% ipython --no-banner

In [1]: import numpy as np

In [2]: np.set_printoptions(suppress=True, linewidth=200)

In [3]: tidy = lambda a: np.round(a, 2) + 0

In [4]: X = np.loadtxt("dump.csv", delimiter=",")

In [5]: print(X)
[[-1.18  0.8   1.56  0.09 -0.04  1.99 -1.97 -1.01  2.   -0.95]
 [-1.14  0.94  2.01 -0.01  0.15  1.98 -1.9  -0.93  1.98 -1.03]
 [-0.94  1.05  2.11  0.02  0.01  1.98 -1.92 -0.94  2.05 -0.94]
 [-0.91  1.11  1.98  0.12 -0.16  1.91 -1.87 -1.12  2.07 -0.94]
 [-0.75  0.94  1.83 -0.07  0.1   2.01 -2.03 -1.04  2.11 -1.05]
 [-1.06  1.07  2.05  0.03 -0.14  2.15 -1.76 -0.84  1.87 -1.01]
 [-0.95  1.13  1.98 -0.06  0.    1.95 -1.78 -1.    2.07 -0.97]
 [-1.17  1.12  2.08 -0.02  0.08  1.96 -2.14 -1.11  2.04 -1.23]
 [-0.94  1.17  1.94 -0.05  0.06  1.9  -2.09 -1.01  1.97 -1.05]
 [-0.93  1.03  1.87  0.1   0.04  1.91 -2.04 -1.03  1.95 -1.  ]
 [-1.09  0.73  2.16 -0.03 -0.08  2.14 -2.01 -1.08  2.01 -0.87]
 [-1.03  0.75  1.99 -0.02  0.04  1.85 -1.81 -0.95  2.03 -0.97]
 [-0.91  1.09  2.11 -0.08  0.02  2.07 -1.85 -0.92  2.02 -1.06]
 [-0.04 -1.    0.94 -1.17 -0.07  1.9   2.02 -1.13  2.06 -1.01]
 [-0.05 -0.85  0.81 -1.12  0.07  1.9   1.74 -0.94  2.   -1.  ]
 [-0.01 -1.24  1.18 -0.88 -0.06  1.97  2.   -0.96  1.98 -0.72]
 [-0.05 -0.97  1.26 -0.77  0.19  1.89  2.14 -0.95  2.14 -1.  ]
 [-0.17 -0.89  0.92 -0.92  0.07  1.97  2.07 -1.05  1.98 -0.98]
 [ 0.1  -0.95  1.04 -0.81  0.05  2.19  2.08 -1.05  2.15 -1.03]
 [ 0.05 -1.07  1.07 -0.94 -0.03  1.93  2.02 -1.09  1.91 -0.97]
 [ 0.09 -0.99  1.   -0.96 -0.17  2.04  1.96 -1.11  1.81 -0.98]
 [ 0.15 -0.94  0.89 -1.1   0.08  2.04  2.04 -0.75  1.86 -1.04]
 [ 0.02 -0.98  1.09 -1.14 -0.04  1.9   2.08 -1.05  1.99 -1.  ]
 [ 0.11 -1.04  1.12 -0.97  0.09  1.91  2.13 -0.94  2.13 -1.04]
 [-0.01 -0.74  1.07 -1.02  0.05  2.15  1.95 -1.06  1.91 -1.03]
 [-0.04 -1.08  1.13 -0.92 -0.02  2.09  1.88 -0.96  1.8  -0.81]]

In [6]: other = np.c_[X[:, :1] @ np.array([[2]]), np.array([1, 2, 3, 2, 0, 2, 0, 3, 2, 1, 0, 0, 3, 0, 3, 1, 3, 3, 3, 3, 2, 2, 2, 0, 1, 0])]

In [7]: print(other)
[[-2.36  1.  ]
 [-2.28  2.  ]
 [-1.88  3.  ]
 [-1.82  2.  ]
 [-1.5   0.  ]
 [-2.12  2.  ]
 [-1.9   0.  ]
 [-2.34  3.  ]
 [-1.88  2.  ]
 [-1.86  1.  ]
 [-2.18  0.  ]
 [-2.06  0.  ]
 [-1.82  3.  ]
 [-0.08  0.  ]
 [-0.1   3.  ]
 [-0.02  1.  ]
 [-0.1   3.  ]
 [-0.34  3.  ]
 [ 0.2   3.  ]
 [ 0.1   3.  ]
 [ 0.18  2.  ]
 [ 0.3   2.  ]
 [ 0.04  2.  ]
 [ 0.22  0.  ]
 [-0.02  1.  ]
 [-0.08  0.  ]]

In [8]: print(tidy(np.linalg.norm(np.linalg.qr(X)[0].T @ other, axis=0) ** 2 / ((other ** 2).sum(axis=0) + 1e-12)))
[1.   0.77]

In [9]: print(np.linalg.matrix_rank(np.c_[X, other]))
11

In [10]: arr = np.load("data.npy")

In [11]: print(arr)
[[1 1 1 0 1 0]
 [1 2 1 2 2 1]
 [2 0 2 0 0 2]
 [2 0 1 2 1 0]
 [0 2 0 2 0 1]
 [2 0 1 2 1 2]]

In [12]: rng = np.random.default_rng(123)

In [13]: z = rng.permutation(6)

In [14]: other = arr[:, z] * rng.choice([-1, 1], 6)

In [15]: print(other)
[[-1 -1 -1  0 -1  0]
 [-2 -1 -1 -2 -2  1]
 [ 0 -2 -2  0  0  2]
 [-1 -2 -1 -2  0  0]
 [ 0  0  0 -2 -2  1]
 [-1 -2 -1 -2  0  2]]

In [16]: left, _, Vh = np.linalg.svd(arr.T @ other)

In [17]: print(z)
[4 0 2 3 1 5]

In [18]: x0 = np.array([-1, 0, 1, -2, 1, 2])

In [19]: y = other @ x0

In [20]: b, lr = np.zeros(6), 1 / np.linalg.norm(other, 2) ** 2

In [21]: for i in range(6):
    ...:     b -= lr * other.T @ (other @ b - y)
    ...:     if i % 1 == 0: print(i, round(np.linalg.norm(other @ b - y), 2))
    ...: 
0 4.31
1 3.99
2 3.71
3 3.45
4 3.22
5 3.01

In [22]: print(tidy(b))
[-0.34 -0.55 -0.06 -1.41 -0.11  0.87]

In [23]: print(tidy(np.linalg.cond(other)))
32.34

In [24]: other = arr + rng.integers(-2, 3, (6, 5)) @ rng.integers(-2, 3, (5, 6))

In [25]: print(other)
[[ -1  -3  -3  -5  -3   0]
 [ -5  -8  -9  -2 -10   5]
 [  3   9   7   5   6  -2]
 [ -1   1  -1   1   1   2]
 [ -6   1  -6   0  -6   1]
 [  3   0   2   5   1   2]]

In [26]: print(np.abs(other - arr).sum(axis=1))
[19 46 30  9 21  5]

In [27]: f = np.array([0, 0, 1, 1, 2, 1])

In [28]: other = arr + np.outer(f, np.eye(6)[1])

In [29]: print(np.linalg.matrix_rank(other - arr))
1

In [30]: print(np.linalg.matrix_rank(np.linalg.inv(other) - np.linalg.inv(arr), tol=1e-8))
1

In [31]: feats = np.load("case3.npy")

In [32]: print(feats)
[[  0.31   0.1    3.57   3.71]
 [-11.81  -0.96  -3.53   1.53]
 [  5.81   0.74   5.8    1.27]
 [  2.29   2.04  -1.42  -1.77]
 [ -6.46  -0.77   6.5    1.77]
 [ -8.04  -0.88  -2.54  -1.49]
 [  6.82  -2.2   -7.45   1.34]
 [  5.2   -2.73  -2.01   1.1 ]
 [  3.43   3.35  -2.57  -3.23]
 [ -7.58   1.11   0.45   1.19]
 [ -6.39   1.6   -0.94  -0.99]
 [ -1.66  -0.48   1.62  -0.81]
 [ -2.7    0.43   0.74  -0.42]
 [ -7.5   -0.99   1.46   0.01]]

In [33]: Q, R = np.linalg.qr(feats)

In [34]: print(np.allclose(R.T @ R, feats.T @ feats))
True

In [35]: print(tidy(Q.T @ Q))
[[1. 0. 0. 0.]
 [0. 1. 0. 0.]
 [0. 0. 1. 0.]
 [0. 0. 0. 1.]]

In [36]: print(tidy(np.abs(np.diag(R))))
[23.13  5.97 13.25  4.85]

In [37]: print(tidy(abs(R[0, 0])), tidy(np.linalg.norm(feats[:, 0])))
23.13 23.13

In [38]: E = np.loadtxt("sample19.csv", delimiter=",")

In [39]: print(tidy(E))
[[ 0.31  0.   -0.95  0.  ]
 [ 0.    1.    0.    0.  ]
 [ 0.95  0.    0.31  0.  ]
 [ 0.    0.    0.    1.  ]]

In [40]: # 3 groups of indices that never mix

In [41]: x0 = np.array([0, 3, -3, 2])

In [42]: print(tidy(np.linalg.det(E)))
1.0

In [43]: print(4 - np.linalg.matrix_rank(E - np.eye(4), tol=1e-8))
2

In [44]: print(tidy(np.linalg.inv(E)))
[[ 0.31  0.    0.95  0.  ]
 [ 0.    1.    0.    0.  ]
 [-0.95  0.    0.31  0.  ]
 [ 0.    0.    0.    1.  ]]

In [45]: print(tidy(np.sort(np.abs(np.degrees(np.angle(np.linalg.eigvals(E)))))))
[ 0.  0. 72. 72.]

In [46]: print(tidy(np.linalg.norm(x0)), tidy(np.linalg.norm(E @ x0)))
4.69 4.69
